In [1]: import numpy as np

In [2]: np.set_printoptions(precision=3, suppress=True, linewidth=120, floatmode="fixed")

In [3]: arr = np.loadtxt("test3.csv", delimiter=",")

In [4]: arr
Out[4]: 
array([[ 3.000,  0.000,  3.000],
       [ 3.000,  1.000,  3.000],
       [ 5.000,  4.000,  3.000],
       [ 5.000,  7.000,  4.000],
       [ 8.000,  7.000,  7.000],
       [ 8.000,  7.000, 10.000],
       [ 8.000, 10.000, 10.000],
       [ 9.000, 12.000, 13.000],
       [12.000, 13.000, 16.000],
       [12.000, 15.000, 18.000],
       [12.000, 15.000, 20.000],
       [14.000, 16.000, 21.000],
       [17.000, 17.000, 21.000],
       [19.000, 18.000, 24.000],
       [19.000, 21.000, 26.000],
       [21.000, 22.000, 28.000],
       [24.000, 25.000, 29.000],
       [26.000, 28.000, 31.000],
       [29.000, 29.000, 31.000],
       [32.000, 30.000, 31.000],
       [35.000, 32.000, 32.000],
       [35.000, 35.000, 34.000],
       [35.000, 36.000, 37.000],
       [35.000, 36.000, 39.000],
       [35.000, 37.000, 42.000],
       [36.000, 39.000, 42.000],
       [36.000, 40.000, 44.000],
       [36.000, 41.000, 45.000],
       [36.000, 43.000, 47.000]])

In [5]: labels = arr[:, 2] > np.median(arr[:, 2])

In [6]: f = arr[labels].mean(axis=0) - arr[~labels].mean(axis=0)

In [7]: f
Out[7]: array([21.948, 22.919, 23.305])

In [8]: ((arr - arr.mean(axis=0)) @ f > 0).astype(int)
Out[8]: array([0, 0, 0, 0, 0, 0, 0, 0, 0, 0, 0, 0, 0, 0, 0, 1, 1, 1, 1, 1, 1, 1, 1, 1, 1, 1, 1, 1, 1])

In [9]: round(np.log10(np.linalg.cond(arr)))
Out[9]: 2

In [10]: np.abs(np.linalg.svd(arr)[2][-1])
Out[10]: array([0.441, 0.819, 0.366])

In [11]: np.argsort(-np.linalg.norm(arr, axis=0).round(6), kind="stable")[:3]
Out[11]: array([2, 1, 0])

In [12]: np.linalg.cond(arr) > 100
Out[12]: np.False_

In [13]: rng = np.random.default_rng(48)

In [14]: out = arr + rng.integers(-2, 3, (29, 1)) @ rng.integers(-2, 3, (1, 3))

In [15]: out
Out[15]: 
array([[ 7.000, -2.000,  5.000],
       [ 5.000,  0.000,  4.000],
       [ 5.000,  4.000,  3.000],
       [ 5.000,  7.000,  4.000],
       [ 6.000,  8.000,  6.000],
       [ 8.000,  7.000, 10.000],
       [12.000,  8.000, 12.000],
       [ 7.000, 13.000, 12.000],
       [ 8.000, 15.000, 14.000],
       [10.000, 16.000, 17.000],
       [ 8.000, 17.000, 18.000],
       [10.000, 18.000, 19.000],
       [15.000, 18.000, 20.000],
       [19.000, 18.000, 24.000],
       [23.000, 19.000, 28.000],
       [21.000, 22.000, 28.000],
       [22.000, 26.000, 28.000],
       [24.000, 29.000, 30.000],
       [25.000, 31.000, 29.000],
       [34.000, 29.000, 32.000],
       [31.000, 34.000, 30.000],
       [39.000, 33.000, 36.000],
       [37.000, 35.000, 38.000],
       [39.000, 34.000, 41.000],
       [37.000, 36.000, 43.000],
       [36.000, 39.000, 42.000],
       [40.000, 38.000, 46.000],
       [38.000, 40.000, 46.000],
       [32.000, 45.000, 45.000]])

In [16]: np.linalg.matrix_rank(out - arr, tol=1e-8)
Out[16]: np.int64(1)

In [17]: np.abs(out - arr).sum(axis=1)
Out[17]: 
array([8.000, 4.000, 0.000, 0.000, 4.000, 0.000, 8.000, 4.000, 8.000, 4.000, 8.000, 8.000, 4.000, 0.000, 8.000, 0.000,
       4.000, 4.000, 8.000, 4.000, 8.000, 8.000, 4.000, 8.000, 4.000, 0.000, 8.000, 4.000, 8.000])

In [18]: C = np.array([[2, 0, -2, 2], [2, 2, -1, -1], [0, 1, -2, 1], [0, -2, -2, -1]])

In [19]: E = (rng.random((15, 4)) < 0.25) @ C

In [20]: E
Out[20]: 
array([[ 0,  0,  0,  0],
       [ 2,  0, -2,  2],
       [ 0, -2, -2, -1],
       [ 0, -2, -2, -1],
       [ 0,  0,  0,  0],
       [ 0,  1, -2,  1],
       [ 0,  1, -2,  1],
       [ 2,  1, -4,  3],
       [ 2,  2, -1, -1],
       [ 0,  0,  0,  0],
       [ 4,  2, -3,  1],
       [ 0, -2, -2, -1],
       [ 2,  2, -1, -1],
       [ 2,  1, -4,  3],
       [ 4,  2, -3,  1]])

In [21]: C = E[[3, 0]].astype(float)

In [22]: for _ in range(3):
    ...:     labels = np.linalg.norm(E[:, None] - C, axis=-1).argmin(axis=1)
    ...:     C = np.array([E[labels == j].mean(axis=0) for j in range(2)])
    ...: 

In [23]: labels
Out[23]: array([1, 1, 0, 0, 1, 1, 1, 1, 1, 1, 1, 0, 1, 1, 1])

In [24]: C[1] - C[0]
Out[24]: array([1.500, 3.000, 0.167, 1.833])

In [25]: O, Rm = np.linalg.qr(E)

In [26]: np.round(O.T @ O, 3) + 0
Out[26]: 
array([[1.000, 0.000, 0.000, 0.000],
       [0.000, 1.000, 0.000, 0.000],
       [0.000, 0.000, 1.000, 0.000],
       [0.000, 0.000, 0.000, 1.000]])

In [27]: np.allclose(Rm.T @ Rm, E.T @ E)
Out[27]: True

In [28]: hat = E @ np.linalg.solve(E.T @ E, E.T)

In [29]: round(np.trace(hat), 3)
Out[29]: np.float64(4.0)

In [30]: np.round(np.linalg.eigvalsh(hat), 3) + 0
Out[30]: array([0.000, 0.000, 0.000, 0.000, 0.000, 0.000, 0.000, 0.000, 0.000, 0.000, 0.000, 1.000, 1.000, 1.000, 1.000])

In [31]: np.diag(hat)
Out[31]: array([0.000, 0.333, 0.333, 0.333, 0.000, 0.333, 0.333, 0.333, 0.333, 0.000, 0.333, 0.333, 0.333, 0.333, 0.333])

In [32]: np.round(hat @ E[:, 1], 3) + 0
Out[32]: 
array([ 0.000,  0.000, -2.000, -2.000,  0.000,  1.000,  1.000,  1.000,  2.000,  0.000,  2.000, -2.000,  2.000,  1.000,
        2.000])

In [33]: out = np.c_[E[:, :2] @ np.array([[-2, -2], [-9, 6]]), np.array([4, -3, 3, 3, 5, 3, -5, -1, 4, 0, -2, 1, -2, -3, -2])]

In [34]: out
Out[34]: 
array([[  0,   0,   4],
       [ -4,  -4,  -3],
       [ 18, -12,   3],
       [ 18, -12,   3],
       [  0,   0,   5],
       [ -9,   6,   3],
       [ -9,   6,  -5],
       [-13,   2,  -1],
       [-22,   8,   4],
       [  0,   0,   0],
       [-26,   4,  -2],
       [ 18, -12,   1],
       [-22,   8,  -2],
       [-13,   2,  -3],
       [-26,   4,  -2]])

In [35]: np.round(np.linalg.lstsq(E, out[:, 0])[0], 3) + 0
Out[35]: array([-2.000, -9.000,  0.000,  0.000])

In [36]: np.linalg.matrix_rank(out)
Out[36]: np.int64(3)

In [37]: np.linalg.matrix_rank(np.c_[E, out])
Out[37]: np.int64(5)

In [38]: m1 = np.array([[5, 5, 3, 3],
    ...:     [3, 3, 1, 1],
    ...:     [4, 4, 2, 2],
    ...:     [-1, -1, -3, -3],
    ...:     [4, 4, 2, 2]])

In [39]: # columns 0 and 1 are equal

In [40]: np.linalg.matrix_rank(m1, rtol=0.1)
Out[40]: np.int64(2)

In [41]: np.linalg.cond(m1) > 100
Out[41]: np.True_

In [42]: np.argsort(-np.linalg.norm(m1, axis=0).round(6), kind="stable")[:3]
Out[42]: array([0, 1, 2])

In [43]: round(np.linalg.norm(m1, 2) / np.linalg.norm(m1), 3)
Out[43]: np.float64(0.973)

In [44]: f, r1 = m1[1], m1[3]

In [45]: f @ f
Out[45]: np.int64(20)

In [46]: f @ r1
Out[46]: np.int64(-12)

In [47]: p = (f @ r1) / (f @ f) * f

In [48]: np.round(np.linalg.norm(f + r1) ** 2 + np.linalg.norm(f - r1) ** 2, 3)
Out[48]: np.float64(80.0)

In [49]: r1 - p
Out[49]: array([ 0.800,  0.800, -2.400, -2.400])

In [50]: np.linalg.matrix_rank(np.outer(f, r1))
Out[50]: np.int64(1)

In [51]: r = np.linalg.matrix_rank(m1)

In [52]: r
Out[52]: np.int64(2)

In [53]: N = np.linalg.svd(m1)[2][r:].T

In [54]: [int(np.linalg.matrix_rank(np.delete(m1, i, axis=0))) for i in range(5)]
Out[54]: [2, 2, 2, 2, 2]

In [55]: [int(np.linalg.matrix_rank(m1[:, :j + 1])) for j in range(4)]
Out[55]: [1, 1, 2, 2]

In [56]: N.shape
Out[56]: (4, 2)

In [57]: F = rng.normal(size=(20, 4)) + 20 * np.array([-2, 3, -1, -2])

In [58]: F
Out[58]: 
array([[-40.501,  60.869, -19.386, -39.926],
       [-39.994,  59.109, -20.095, -40.201],
       [-40.347,  59.023, -19.182, -40.928],
       [-40.266,  60.681, -19.818, -38.917],
       [-38.637,  61.687, -19.787, -40.254],
       [-40.167,  59.594, -20.828, -38.334],
       [-39.478,  61.368, -18.457, -40.380],
       [-40.122,  59.008, -20.026, -40.760],
       [-37.350,  60.193, -20.999, -39.959],
       [-38.901,  60.461, -22.106, -37.406],
       [-39.424,  59.546, -20.691, -40.571],
       [-40.137,  60.780, -19.190, -39.624],
       [-40.496,  61.240, -19.678, -40.083],
       [-42.477,  60.345, -19.223, -39.004],
       [-41.316,  60.304, -20.097, -39.973],
       [-40.066,  60.002, -20.514, -40.474],
       [-41.391,  59.969, -19.931, -41.049],
       [-39.985,  61.145, -20.915, -41.456],
       [-38.028,  59.288, -21.883, -40.842],
       [-39.223,  58.997, -20.721, -41.717]])

In [59]: labels = F[:, 1] > np.median(F[:, 1])

In [60]: f = F[labels].mean(axis=0) - F[~labels].mean(axis=0)

In [61]: (((F - F.mean(axis=0)) @ f > 0) == labels).mean()
Out[61]: np.float64(0.85)

In [62]: d = np.linalg.norm(F[:, None] - F[None], axis=-1)

In [63]: d[14].round(6).argsort(kind="stable")[:4]
Out[63]: array([14, 16,  0, 12])

In [64]: d.shape
Out[64]: (20, 20)

In [65]: O, Rm = np.linalg.qr(F)

In [66]: round(float(abs(Rm[0, 0])), 3), np.round(np.linalg.norm(F[:, 0]), 3)
Out[66]: (178.579, np.float64(178.579))

In [67]: O.shape, Rm.shape
Out[67]: ((20, 4), (4, 4))

In [68]: Rm
Out[68]: 
array([[ 178.579, -269.031,   90.134,  179.218],
       [   0.000,    8.353,   -3.673,   -4.424],
       [   0.000,    0.000,   -4.480,   -1.363],
       [   0.000,    0.000,    0.000,   -5.398]])

In [69]: np.round(O.T @ O, 3) + 0
Out[69]: 
array([[1.000, 0.000, 0.000, 0.000],
       [0.000, 1.000, 0.000, 0.000],
       [0.000, 0.000, 1.000, 0.000],
       [0.000, 0.000, 0.000, 1.000]])

In [70]: out = np.c_[F[:, :1] @ np.array([[-5]]), np.array([9, 0, 4, 2, 4, 2, 5, 2, 9, 1, 8, 2, 1, 6, 6, 5, 4, 1, 5, 0])]

In [71]: out
Out[71]: 
array([[202.507,   9.000],
       [199.972,   0.000],
       [201.737,   4.000],
       [201.329,   2.000],
       [193.184,   4.000],
       [200.836,   2.000],
       [197.390,   5.000],
       [200.609,   2.000],
       [186.752,   9.000],
       [194.507,   1.000],
       [197.120,   8.000],
       [200.686,   2.000],
       [202.480,   1.000],
       [212.384,   6.000],
       [206.579,   6.000],
       [200.328,   5.000],
       [206.957,   4.000],
       [199.924,   1.000],
       [190.138,   5.000],
       [196.117,   0.000]])

In [72]: np.linalg.matrix_rank(np.c_[F, out])
Out[72]: np.int64(5)

In [73]: cen = F - F.mean(axis=0)

In [74]: evecs = np.linalg.svd(cen)[2][:1]

In [75]: out = cen - cen @ evecs.T @ evecs

In [76]: np.linalg.norm(out, axis=1).round(6).argmax()
Out[76]: np.int64(9)

In [77]: round(float(np.linalg.norm(out) / np.linalg.norm(cen)), 3)
Out[77]: 0.75

In [78]: out.std(axis=0)
Out[78]: array([0.428, 0.797, 0.545, 1.015])

In [79]: A = np.loadtxt("run10.csv", delimiter=",")

In [80]: A
Out[80]: 
array([[-1.000,  1.700, -0.600],
       [-0.500,  1.900, -0.500],
       [ 0.500,  0.800, -1.600]])

In [81]: np.linalg.eigvals(A)
Out[81]: array([-1.055+0.264j, -1.055-0.264j,  1.409+0.000j])

In [82]: round(float(np.einsum("ii->", A)), 3)
Out[82]: -0.7

In [83]: round(np.linalg.det(A.T), 3)
Out[83]: np.float64(1.665)

In [84]: round(np.linalg.eigvals(A).sum().real, 3)
Out[84]: np.float64(-0.7)

In [85]: np.round(np.linalg.det(2 * A), 3), np.round(np.linalg.det(A), 3)
Out[85]: (np.float64(13.32), np.float64(1.665))

In [86]: round(float(np.linalg.det(A[::-1])), 3)
Out[86]: -1.665

In [87]: out = A / np.sqrt((A ** 2).mean(axis=1, keepdims=True))

In [88]: np.linalg.matrix_rank(out) == np.linalg.matrix_rank(A)
Out[88]: np.True_

In [89]: out = np.array([[-2, -2], [-2, 2], [-3, -3]])

In [90]: np.einsum("ij->j", A)
Out[90]: array([-1.000,  4.400, -2.700])

In [91]: np.linalg.matrix_rank(np.vstack([A, out.T]))
Out[91]: np.int64(3)

In [92]: np.einsum("ij,ij->i", A, A)
Out[92]: array([4.250, 4.110, 3.450])

In [93]: out.T @ A.T
Out[93]: 
array([[ 0.400, -1.300,  2.200],
       [ 7.200,  6.300,  5.400]])

In [94]: A @ out
Out[94]: 
array([[ 0.400,  7.200],
       [-1.300,  6.300],
       [ 2.200,  5.400]])

In [95]: np.vstack([A, out.T]).shape
Out[95]: (5, 3)

In [96]: f, r1 = A[0], A[1]

In [97]: f @ r1
Out[97]: np.float64(4.03)

In [98]: p = (f @ r1) / (f @ f) * f

In [99]: round(float(np.linalg.norm(f + r1) ** 2 + np.linalg.norm(f - r1) ** 2), 3)
Out[99]: 16.72

In [100]: np.round((r1 - p) @ f, 3)
Out[100]: np.float64(0.0)

In [101]: np.linalg.matrix_rank(np.outer(f, r1))
Out[101]: np.int64(1)

In [102]: feats = np.load("a.npy")

In [103]: feats
Out[103]: 
array([[0, 1, 0, 0, 0],
       [1, 0, 0, 0, 0],
       [0, 0, 0, 0, 0],
       [0, 0, 0, 0, 0],
       [0, 0, 0, 0, 0]])

In [104]: O, evecs = np.linalg.qr(F[:, :3])[0], np.linalg.qr(F[:, 3:])[0]

In [105]: sig = np.linalg.svd(O.T @ evecs, compute_uv=False)

In [106]: (sig > 0.9).sum()
Out[106]: np.int64(1)

In [107]: np.degrees(np.arccos(sig.clip(0, 1)))
Out[107]: array([1.725])

In [108]: round(float(np.linalg.norm(O @ O.T - evecs @ evecs.T, 2)), 3)
Out[108]: 1.0

In [109]: left, sig, VT = np.linalg.svd(feats)

In [110]: evecs = VT[:(sig > 1e-8).sum()]

In [111]: x = feats[4] + 2 * feats[0] + rng.integers(2) * np.eye(5)[1]

In [112]: x
Out[112]: array([0.000, 3.000, 0.000, 0.000, 0.000])

In [113]: np.round(np.linalg.norm(x - evecs.T @ evecs @ x), 3)
Out[113]: np.float64(0.0)

In [114]: np.diag(evecs.T @ evecs)
Out[114]: array([1.000, 1.000, 0.000, 0.000, 0.000])

In [115]: evecs.T @ evecs
Out[115]: 
array([[1.000, 0.000, 0.000, 0.000, 0.000],
       [0.000, 1.000, 0.000, 0.000, 0.000],
       [0.000, 0.000, 0.000, 0.000, 0.000],
       [0.000, 0.000, 0.000, 0.000, 0.000],
       [0.000, 0.000, 0.000, 0.000, 0.000]])

In [116]: np.allclose(evecs.T @ evecs @ x, x)
Out[116]: True

In [117]: [round(float(x), 3) for x in np.linalg.svd(feats, compute_uv=False)[:3]]
Out[117]: [1.0, 1.0, 0.0]

In [118]: np.argsort(-np.linalg.norm(feats, axis=0).round(6), kind="stable")[:3]
Out[118]: array([0, 1, 2])

In [119]: np.linalg.matrix_rank(feats, rtol=0.1)
Out[119]: np.int64(2)

In [120]: np.linalg.cond(feats) > 100
Out[120]: np.True_

In [121]: O, evecs = np.linalg.qr(A[:, :1])[0], np.linalg.qr(A[:, 1:])[0]

In [122]: sig = np.linalg.svd(O.T @ evecs, compute_uv=False)

In [123]: np.round(np.linalg.norm(O @ O.T - evecs @ evecs.T, 2), 3)
Out[123]: np.float64(1.0)

In [124]: np.degrees(np.arccos(sig.clip(0, 1)))
Out[124]: array([23.034])
